$ python -q
>>> import numpy as np
>>> np.set_printoptions(suppress=True, linewidth=160)
>>> tidy = lambda a: np.round(a, 2) + 0
>>> X = np.load("m.npy")
>>> X
array([[5., 1., 1., 1., 1., 1., 1., 1., 1., 1., 1., 1., 1., 1., 1., 1.],
       [1., 5., 1., 1., 1., 1., 1., 1., 1., 1., 1., 1., 1., 1., 1., 1.],
       [1., 1., 5., 1., 1., 1., 1., 1., 1., 1., 1., 1., 1., 1., 1., 1.],
       [1., 1., 1., 5., 1., 1., 1., 1., 1., 1., 1., 1., 1., 1., 1., 1.],
       [1., 1., 1., 1., 5., 1., 1., 1., 1., 1., 1., 1., 1., 1., 1., 1.],
       [1., 1., 1., 1., 1., 5., 1., 1., 1., 1., 1., 1., 1., 1., 1., 1.],
       [1., 1., 1., 1., 1., 1., 5., 1., 1., 1., 1., 1., 1., 1., 1., 1.],
       [1., 1., 1., 1., 1., 1., 1., 5., 1., 1., 1., 1., 1., 1., 1., 1.],
       [1., 1., 1., 1., 1., 1., 1., 1., 5., 1., 1., 1., 1., 1., 1., 1.],
       [1., 1., 1., 1., 1., 1., 1., 1., 1., 5., 1., 1., 1., 1., 1., 1.],
       [1., 1., 1., 1., 1., 1., 1., 1., 1., 1., 5., 1., 1., 1., 1., 1.],
       [1., 1., 1., 1., 1., 1., 1., 1., 1., 1., 1., 5., 1., 1., 1., 1.],
       [1., 1., 1., 1., 1., 1., 1., 1., 1., 1., 1., 1., 5., 1., 1., 1.],
       [1., 1., 1., 1., 1., 1., 1., 1., 1., 1., 1., 1., 1., 5., 1., 1.],
       [1., 1., 1., 1., 1., 1., 1., 1., 1., 1., 1., 1., 1., 1., 5., 1.],
       [1., 1., 1., 1., 1., 1., 1., 1., 1., 1., 1., 1., 1., 1., 1., 5.]])
>>> # equal to its transpose
>>> rng = np.random.default_rng(535)
>>> lab = rng.permutation(16)
>>> lab
array([ 1, 11,  6, 14,  9, 12,  5,  2,  4,  7, 10,  0, 13, 15,  3,  8])
>>> out = X[lab][:, lab]
>>> np.diag(out)
array([5., 5., 5., 5., 5., 5., 5., 5., 5., 5., 5., 5., 5., 5., 5., 5.])
>>> np.trace(out)
np.float64(80.0)
>>> np.allclose(out, X)
True
>>> tidy(np.sort(np.abs(np.linalg.eigvals(out))))
array([ 4.,  4.,  4.,  4.,  4.,  4.,  4.,  4.,  4.,  4.,  4.,  4.,  4.,  4.,  4., 20.])
>>> assert X == X.T
Traceback (most recent call last):
  File "<python-input-14>", line 1, in <module>
    assert X == X.T
           ^^^^^^^^
ValueError: The truth value of an array with more than one element is ambiguous. Use a.any() or a.all()
>>> tidy(np.sort(np.abs(np.linalg.eigvals(X))))
array([ 4.,  4.,  4.,  4.,  4.,  4.,  4.,  4.,  4.,  4.,  4.,  4.,  4.,  4.,  4., 20.])
>>> np.allclose(X @ X.T, X.T @ X)
True
>>> tidy(np.abs(np.linalg.eigvals(X)).max())
np.float64(20.0)
>>> E = np.load("data.npy")
>>> E
array([[0, 0, 0, 0, 0, 1, 0, 1, 0, 0, 0, 0],
       [0, 0, 0, 0, 0, 0, 0, 0, 1, 0, 1, 0],
       [0, 0, 0, 1, 1, 0, 1, 0, 0, 1, 0, 1],
       [0, 0, 1, 0, 1, 0, 1, 0, 0, 0, 0, 1],
       [0, 0, 1, 1, 0, 0, 1, 0, 0, 1, 0, 0],
       [1, 0, 0, 0, 0, 0, 0, 1, 0, 0, 0, 0],
       [0, 0, 1, 1, 1, 0, 0, 0, 0, 1, 0, 1],
       [1, 0, 0, 0, 0, 1, 0, 0, 0, 0, 0, 0],
       [0, 1, 0, 0, 0, 0, 0, 0, 0, 0, 1, 0],
       [0, 0, 1, 0, 1, 0, 1, 0, 0, 0, 0, 1],
       [0, 1, 0, 0, 0, 0, 0, 0, 1, 0, 0, 0],
       [0, 0, 1, 1, 0, 0, 1, 0, 0, 1, 0, 0]])
>>> # null space of dimension 2
>>> left, sig, Vt = np.linalg.svd(E)
>>> V = Vt[:(sig > 1e-8).sum()]
>>> x0 = E[4] + -2 * E[8] + rng.integers(2) * np.eye(12)[7]
>>> x0
array([ 0., -2.,  1.,  1.,  0.,  0.,  1.,  0.,  0.,  1., -2.,  0.])
>>> tidy(np.diag(V.T @ V))
array([1. , 1. , 1. , 0.5, 0.5, 1. , 1. , 1. , 1. , 0.5, 1. , 0.5])
>>> tidy(np.linalg.norm(x0 - V.T @ V @ x0))
np.float64(0.0)
>>> np.allclose(V.T @ V @ x0, x0)
True
>>> left, sig, Vt = np.linalg.svd(E)
>>> np.argmax(sig[:-1] / (sig[1:] + 1e-6)) + 1
np.int64(10)
>>> out = left[:, :10] @ np.diag(sig[:10]) @ Vt[:10]
>>> tidy(np.linalg.norm(E - out, 2)), tidy(sig[10])
(np.float64(0.0), np.float64(0.0))
>>> np.linalg.matrix_rank(out)
np.int64(10)
>>> ev, V = np.linalg.eigh(E)
>>> x0 = np.array([-1, -1, -1, 2, 0, 2, -1, 1, 1, -2, -1, 1])
>>> np.abs(E).sum(axis=1).max(), tidy(np.abs(ev).max())
(np.int64(5), np.float64(4.37))
>>> tidy(V * np.abs(ev) @ V.T)
array([[1.33, 0.  , 0.  , 0.  , 0.  , 0.33, 0.  , 0.33, 0.  , 0.  , 0.  , 0.  ],
       [0.  , 1.33, 0.  , 0.  , 0.  , 0.  , 0.  , 0.  , 0.33, 0.  , 0.33, 0.  ],
       [0.  , 0.  , 1.81, 0.52, 0.52, 0.  , 0.81, 0.  , 0.  , 0.52, 0.  , 0.52],
       [0.  , 0.  , 0.52, 1.28, 0.28, 0.  , 0.52, 0.  , 0.  , 1.28, 0.  , 0.28],
       [0.  , 0.  , 0.52, 0.28, 1.28, 0.  , 0.52, 0.  , 0.  , 0.28, 0.  , 1.28],
       [0.33, 0.  , 0.  , 0.  , 0.  , 1.33, 0.  , 0.33, 0.  , 0.  , 0.  , 0.  ],
       [0.  , 0.  , 0.81, 0.52, 0.52, 0.  , 1.81, 0.  , 0.  , 0.52, 0.  , 0.52],
       [0.33, 0.  , 0.  , 0.  , 0.  , 0.33, 0.  , 1.33, 0.  , 0.  , 0.  , 0.  ],
       [0.  , 0.33, 0.  , 0.  , 0.  , 0.  , 0.  , 0.  , 1.33, 0.  , 0.33, 0.  ],
       [0.  , 0.  , 0.52, 1.28, 0.28, 0.  , 0.52, 0.  , 0.  , 1.28, 0.  , 0.28],
       [0.  , 0.33, 0.  , 0.  , 0.  , 0.  , 0.  , 0.  , 0.33, 0.  , 1.33, 0.  ],
       [0.  , 0.  , 0.52, 0.28, 1.28, 0.  , 0.52, 0.  , 0.  , 0.28, 0.  , 1.28]])
>>> tidy(np.linalg.eigvalsh(E[1:, 1:]))
array([-2.  , -1.37, -1.  , -1.  , -1.  , -1.  ,  0.  ,  0.  ,  1.  ,  2.  ,  4.37])
>>> arr = np.array([[1, -2, 4, -8],
...     [1, -1, 1, -1],
...     [1, 0, 0, 0],
...     [1, 1, 1, 1],
...     [1, 2, 4, 8],
...     [1, 3, 9, 27],
...     [1, 4, 16, 64],
...     [1, 5, 25, 125],
...     [1, 6, 36, 216],
...     [1, 7, 49, 343],
...     [1, 8, 64, 512],
...     [1, 9, 81, 729],
...     [1, 10, 100, 1000],
...     [1, 11, 121, 1331],
...     [1, 12, 144, 1728],
...     [1, 13, 169, 2197]])
>>> # column 3 is much longer than the rest
>>> left, sig, Vt = np.linalg.svd(arr)
>>> tidy(sig)
array([3413.26,   50.65,    4.2 ,    2.31])
>>> out = left[:, :1] @ np.diag(sig[:1]) @ Vt[:1]
>>> tidy(np.linalg.norm(arr - out, 2)), tidy(sig[1])
(np.float64(50.65), np.float64(50.65))
>>> tidy(np.abs(arr - out).max())
np.float64(21.26)
>>> def softmax(z):
...     e = np.exp(z - z.max(axis=-1, keepdims=True))
...     return e / e.sum(axis=-1, keepdims=True)
... 
>>> tidy(softmax(arr).sum(axis=1))
array([1., 1., 1., 1., 1., 1., 1., 1., 1., 1., 1., 1., 1., 1., 1., 1.])
>>> softmax(arr[13] + -2)
array([0., 0., 0., 1.])
>>> scores = arr @ arr.T / np.sqrt(4)
>>> softmax(scores).round(6).argmax(axis=1)
array([ 0,  0,  0, 15, 15, 15, 15, 15, 15, 15, 15, 15, 15, 15, 15, 15])
>>> W = np.array([[2, -2], [-2, -1], [-1, -1], [-1, 2]])
>>> beta = np.array([8, 2])
>>> H = np.maximum(arr @ W + beta, 0)
>>> (H > 0).astype(int)
array([[1, 0],
       [1, 0],
       [1, 0],
       [1, 0],
       [0, 1],
       [0, 1],
       [0, 1],
       [0, 1],
       [0, 1],
       [0, 1],
       [0, 1],
       [0, 1],
       [0, 1],
       [0, 1],
       [0, 1],
       [0, 1]])
>>> H
array([[  18,    0],
       [  12,    0],
       [  10,    0],
       [   6,    0],
       [   0,   10],
       [   0,   42],
       [   0,  108],
       [   0,  220],
       [   0,  390],
       [   0,  630],
       [   0,  952],
       [   0, 1368],
       [   0, 1890],
       [   0, 2530],
       [   0, 3300],
       [   0, 4212]])
>>> W2 = np.array([[-3, -2, 3], [5, -4, -3]])
>>> W @ W2
array([[-16,   4,  12],
       [  1,   8,  -3],
       [ -2,   6,   0],
       [ 13,  -6,  -9]])
